$ python3 -q
>>> import numpy as np
>>> np.set_printoptions(precision=3, suppress=True, linewidth=100, legacy="1.25")
>>> mat = np.tanh(np.array([[-0.9, 0.9],
...     [0.0, 1.1],
...     [-1.0, 0.4],
...     [-1.7, -1.6],
...     [-2.6, -0.8],
...     [0.0, -0.2],
...     [-1.3, 0.0],
...     [-1.3, -1.1],
...     [0.8, 0.8],
...     [1.1, -1.0]]) @ np.array([[-1.2, 0.2, -1.5], [0.0, -0.2, 0.1]]))
>>> mat.round(3) + 0
array([[ 0.793, -0.345,  0.894],
       [ 0.   , -0.217,  0.11 ],
       [ 0.834, -0.273,  0.912],
       [ 0.967, -0.02 ,  0.983],
       [ 0.996, -0.345,  0.999],
       [ 0.   ,  0.04 , -0.02 ],
       [ 0.915, -0.254,  0.96 ],
       [ 0.915, -0.04 ,  0.951],
       [-0.744,  0.   , -0.808],
       [-0.867,  0.397, -0.941]])
>>> M = np.load("case7.npy")
>>> M
array([[-5, -3,  1],
       [ 4,  3,  3],
       [ 3, -5,  2],
       [ 4,  0,  5]])
>>> vec = np.array([2, 1, 0])
>>> rhs = M @ vec
>>> np.round(np.linalg.solve(M.T @ M, M.T @ rhs), 3) + 0
array([2., 1., 0.])
>>> print(np.round(np.linalg.lstsq(M, rhs)[0], 3) + 0)
[2. 1. 0.]
>>> rhs
array([-13,  11,   1,   8])
>>> rng = np.random.default_rng(96935)
>>> rhs = rhs + 0.02 * rng.normal(size=4)
>>> rhs
array([-12.986,  11.02 ,   0.982,   8.005])
>>> coef, *_ = np.linalg.lstsq(M, rhs)
>>> print(coef)
[1.996 1.004 0.005]
>>> round(float(np.linalg.norm(rhs - M @ coef)), 3)
0.01
>>> coef.round()
array([2., 1., 0.])
>>> blk = np.stack([M, 4 * M, M[::-1]])
>>> np.linalg.norm(blk, axis=(1, 2))
array([12.166, 48.662, 12.166])
>>> blk.shape
(3, 4, 3)
>>> np.round(np.linalg.norm(M, 2), 3)
9.459
>>> M[1] @ M[0]
-26
>>> round(float(np.linalg.norm(M[1] - M[0])), 3)
11.0
>>> round(np.linalg.norm(M) ** 2 / np.linalg.norm(M, 2) ** 2, 3)
1.654
>>> np.linalg.norm(M, axis=0)
array([8.124, 6.557, 6.245])
>>> vec = np.array([1, -2, 0])
>>> h1 = np.maximum(M @ vec, 0)
>>> print(np.flatnonzero(h1 > 1e-9))
[0 2 3]
>>> np.maximum(M @ vec, 0) - np.maximum(-M @ vec, 0)
array([ 1, -2, 13,  4])
>>> def softmax(z):
...     e = np.exp(z - z.max(axis=-1, keepdims=True))
...     return e / e.sum(axis=-1, keepdims=True)
... 
>>> softmax(M).sum(axis=1)
array([1., 1., 1., 1.])
>>> print(np.round(softmax(10 * M[3]), 3) + 0)
[0. 0. 1.]
>>> S = M @ M.T / np.sqrt(3)
>>> np.round(softmax(S), 3) + 0
array([[1.   , 0.   , 0.   , 0.   ],
       [0.   , 0.85 , 0.   , 0.15 ],
       [0.   , 0.   , 1.   , 0.   ],
       [0.   , 0.003, 0.   , 0.997]])
>>> softmax(S).round(6).argmax(axis=1)
array([0, 1, 2, 3])
>>> data = np.load("m.npy")
>>> data
array([[ -3,   2,  -3],
       [ -4,   3,  -4],
       [ -6,   1,  -3],
       [ -7,   2,  -4],
       [ -7,  -1,  -1],
       [ -9,  -4,  -3],
       [ -7,  -6,  -1],
       [-10,  -6,   0],
       [-13,  -9,  -2],
       [-11, -11,  -5],
       [ -8, -13,  -3],
       [ -5, -14,  -5],
       [ -4, -11,  -5],
       [ -7, -10,  -4],
       [-10,  -9,  -7],
       [-13,  -8,  -8],
       [-11, -10,  -7],
       [ -9,  -7,  -7],
       [-10,  -8,  -5]])
>>> cen = data - data.mean(axis=0)
>>> evecs = np.linalg.svd(cen)[2][:1]
>>> B = cen - cen @ evecs.T @ evecs
>>> np.linalg.norm(B, axis=1).round(6).argmax()
15
>>> np.diag(evecs.T @ evecs)
array([0.082, 0.892, 0.026])
>>> np.cov(cen @ evecs.T, rowvar=False)
array(30.817)
>>> cen = (data - data.mean(axis=0)) / data.std(axis=0)
>>> np.argwhere(np.abs(cen) > 2)
array([], shape=(0, 2), dtype=int64)
>>> coef = np.linalg.lstsq(np.delete(cen, 0, axis=1), cen[:, 0])[0]
>>> print(coef)
[0.367 0.132]
>>> feats = np.loadtxt("w.csv", delimiter=",")
>>> feats
array([[ 0.023, -0.64 ,  0.661],
       [ 0.004,  0.309, -0.314],
       [ 0.01 ,  1.731, -1.792],
       [ 0.031,  0.262, -0.296],
       [-0.015,  1.059, -1.128],
       [-0.033, -0.095,  0.072],
       [-0.014, -0.738,  0.761],
       [ 0.019,  1.195, -1.203],
       [ 0.008,  0.582, -0.593],
       [-0.02 ,  0.514, -0.484],
       [-0.012, -0.692,  0.695],
       [ 0.027,  0.347, -0.343],
       [-0.006,  1.987, -2.037],
       [ 0.038,  0.29 , -0.292],
       [-0.012, -0.754,  0.76 ],
       [-0.061, -0.068,  0.08 ],
       [-0.03 , -0.93 ,  0.92 ],
       [ 0.004,  0.253, -0.281],
       [ 0.027, -0.835,  0.859],
       [-0.005, -1.96 ,  1.977],
       [ 0.013,  0.509, -0.521],
       [ 0.019, -0.632,  0.659],
       [ 0.009, -0.866,  0.894],
       [ 0.041,  0.646, -0.637],
       [ 0.024,  1.759, -1.784],
       [ 0.02 , -0.117,  0.146],
       [ 0.004,  0.339, -0.301],
       [-0.008,  0.675, -0.666],
       [-0.023, -0.337,  0.366]])
>>> B = np.c_[feats[:, :1] @ np.array([[9]]), np.array([4, 3, 8, 3, 4, 9, 7, 1, 5, 6, 6, 8, 2, 9, 5, 4, 6, 6, 2, 2, 0, 1, 6, 4, 6, 8, 2, 5, 0])]
>>> B
array([[ 0.207,  4.   ],
       [ 0.036,  3.   ],
       [ 0.09 ,  8.   ],
       [ 0.279,  3.   ],
       [-0.135,  4.   ],
       [-0.297,  9.   ],
       [-0.126,  7.   ],
       [ 0.171,  1.   ],
       [ 0.072,  5.   ],
       [-0.18 ,  6.   ],
       [-0.108,  6.   ],
       [ 0.243,  8.   ],
       [-0.054,  2.   ],
       [ 0.342,  9.   ],
       [-0.108,  5.   ],
       [-0.549,  4.   ],
       [-0.27 ,  6.   ],
       [ 0.036,  6.   ],
       [ 0.243,  2.   ],
       [-0.045,  2.   ],
       [ 0.117,  0.   ],
       [ 0.171,  1.   ],
       [ 0.081,  6.   ],
       [ 0.369,  4.   ],
       [ 0.216,  6.   ],
       [ 0.18 ,  8.   ],
       [ 0.036,  2.   ],
       [-0.072,  5.   ],
       [-0.207,  0.   ]])
>>> np.round(np.linalg.norm(B - feats @ np.linalg.lstsq(feats, B)[0], axis=0), 3) + 0
array([ 0.   , 27.801])
>>> np.linalg.matrix_rank(B)
2
>>> np.linalg.norm(np.linalg.qr(feats)[0].T @ B, axis=0) ** 2 / ((B ** 2).sum(axis=0) + 1e-12)
array([1.   , 0.027])
>>> print(np.linalg.matrix_rank(np.c_[feats, B]))
4
>>> Uu, sig, Vh = np.linalg.svd(feats)
>>> np.argmax(sig[:-1] / (sig[1:] + 1e-6)) + 1
1
>>> B = Uu[:, :1] @ np.diag(sig[:1]) @ Vh[:1]
>>> np.linalg.matrix_rank(B)
1
>>> print(np.round(np.linalg.norm(feats - B) / np.linalg.norm(feats), 3))
0.021
>>> round(np.linalg.norm(feats - B, 2), 3), round(sig[1], 3)
(0.124, 0.124)
>>> cen = feats - feats.mean(axis=0)
>>> evecs = np.linalg.svd(cen)[2][:1]
>>> B = cen - cen @ evecs.T @ evecs
>>> B.std(axis=0)
array([0.023, 0.011, 0.011])
>>> (cen @ evecs.T).std(axis=0)
array([1.274])
>>> np.round(np.linalg.norm(B) / np.linalg.norm(cen), 3)
0.021
>>> np.round(np.diag(evecs.T @ evecs), 3) + 0
array([0.  , 0.49, 0.51])
>>> K = np.load("block10.npy")
>>> K
array([[ 0.,  0.,  0.,  0.],
       [ 0.,  0., -3., -3.],
       [ 0., -3.,  0.,  0.],
       [ 0., -3.,  0.,  0.]])
>>> np.argsort(-np.linalg.norm(K, axis=0).round(6), kind="stable")[:3]
array([1, 2, 3])
>>> np.linalg.cond(K) > 100
True
>>> [round(float(x), 3) for x in np.linalg.svd(K, compute_uv=False)[:3]]
[4.243, 4.243, 0.0]
>>> Uu, sig, Vh = np.linalg.svd(K)
>>> evecs = Vh[:(sig > 1e-8).sum()]
>>> vec = K[1] + 3 * K[0] + rng.integers(2) * np.eye(4)[1]
>>> vec
array([ 0.,  0., -3., -3.])
>>> round(np.linalg.norm(vec - evecs.T @ evecs @ vec), 3)
0.0
>>> np.allclose(evecs.T @ evecs @ vec, vec)
True
>>> evecs.T @ evecs
array([[0. , 0. , 0. , 0. ],
       [0. , 1. , 0. , 0. ],
       [0. , 0. , 0.5, 0.5],
       [0. , 0. , 0.5, 0.5]])
>>> Uu, sig, Vh = np.linalg.svd(K)
>>> print(np.argmax(sig[:-1] / (sig[1:] + 1e-6)) + 1)
2
>>> B = Uu[:, :2] @ np.diag(sig[:2]) @ Vh[:2]
>>> np.round(np.linalg.norm(K - B) / np.linalg.norm(K), 3)
0.0
>>> print(B.round(3) + 0)
[[ 0.  0.  0.  0.]
 [ 0.  0. -3. -3.]
 [ 0. -3.  0.  0.]
 [ 0. -3.  0.  0.]]
>>> F = np.load("sample10.npy")
>>> print(F)
[[ 3.  3.  1. -6.]
 [-2. -5. -4. 14.]
 [ 6.  3. -2.  0.]
 [ 3.  0. -3.  6.]]
>>> # rank 3
>>> vec = np.array([0, 0, 0, -1])
>>> print(F @ np.eye(4)[1])
[ 3. -5.  3.  0.]
>>> print(np.einsum("ij,j->i", F, vec))
[  6. -14.   0.  -6.]
>>> F @ (2 * vec)
array([ 12., -28.,   0., -12.])
>>> np.round(softmax(10 * F[1]), 3) + 0
array([0., 0., 0., 1.])
>>> np.round(softmax(F[1] + -1), 3) + 0
array([0., 0., 0., 1.])
>>> softmax(F).sum(axis=1)
array([1., 1., 1., 1.])
>>> np.round(softmax(F[1]), 3) + 0
array([0., 0., 0., 1.])
>>> S = F @ F.T / np.sqrt(4)
>>> print(softmax(S)[1] @ F)
[-2. -5. -4. 14.]
>>> softmax(S).round(6).argmax(axis=1)
array([0, 1, 2, 1])
>>> np.round(softmax(S + np.triu(np.full(S.shape, -np.inf), 1)), 3) + 0
array([[1., 0., 0., 0.],
       [0., 1., 0., 0.],
       [0., 0., 1., 0.],
       [0., 1., 0., 0.]])
>>> m1 = np.load("layer12.npy")
>>> m1
array([[ -9.733,   3.663,   9.971,  -0.306],
       [  2.213,  -3.425,  15.522,  -7.104],
       [ -8.582,   0.746,   9.352,  -0.335],
       [  1.267,   8.564,   1.527,  -6.28 ],
       [  2.244,  -4.533,  13.817,  -5.167],
       [  2.839,   9.436,   2.453,  -5.074],
       [  1.258,   5.869,   3.202,  -5.961],
       [  1.706,   8.353,   2.472,  -6.157],
       [  1.951,   9.219,   5.046,  -7.007],
       [  2.971,  -6.589,  14.215,  -4.909],
       [-11.478,   0.502,   7.709,   1.784],
       [  0.978,  -4.801,  14.308,  -7.566],
       [  1.808,  -3.484,  13.985,  -5.707],
       [  3.893,  -3.716,  13.859,  -7.031],
       [  2.707,  -4.686,  15.639,  -6.486],
       [ -9.042,   2.29 ,   9.216,  -0.119],
       [  1.411,  -1.994,  15.479,  -5.91 ],
       [  2.815,   8.309,   2.198,  -5.846],
       [  4.152,  -4.254,  15.919,  -3.786],
       [  3.464,  -2.831,  16.001,  -5.231]])
>>> blk = np.stack([m1, 2 * m1, m1[::-1]])
>>> np.linalg.matrix_rank(blk.reshape(3, -1))
2
>>> print(np.linalg.norm(blk, axis=(1, 2)))
[ 65.513 131.026  65.513]
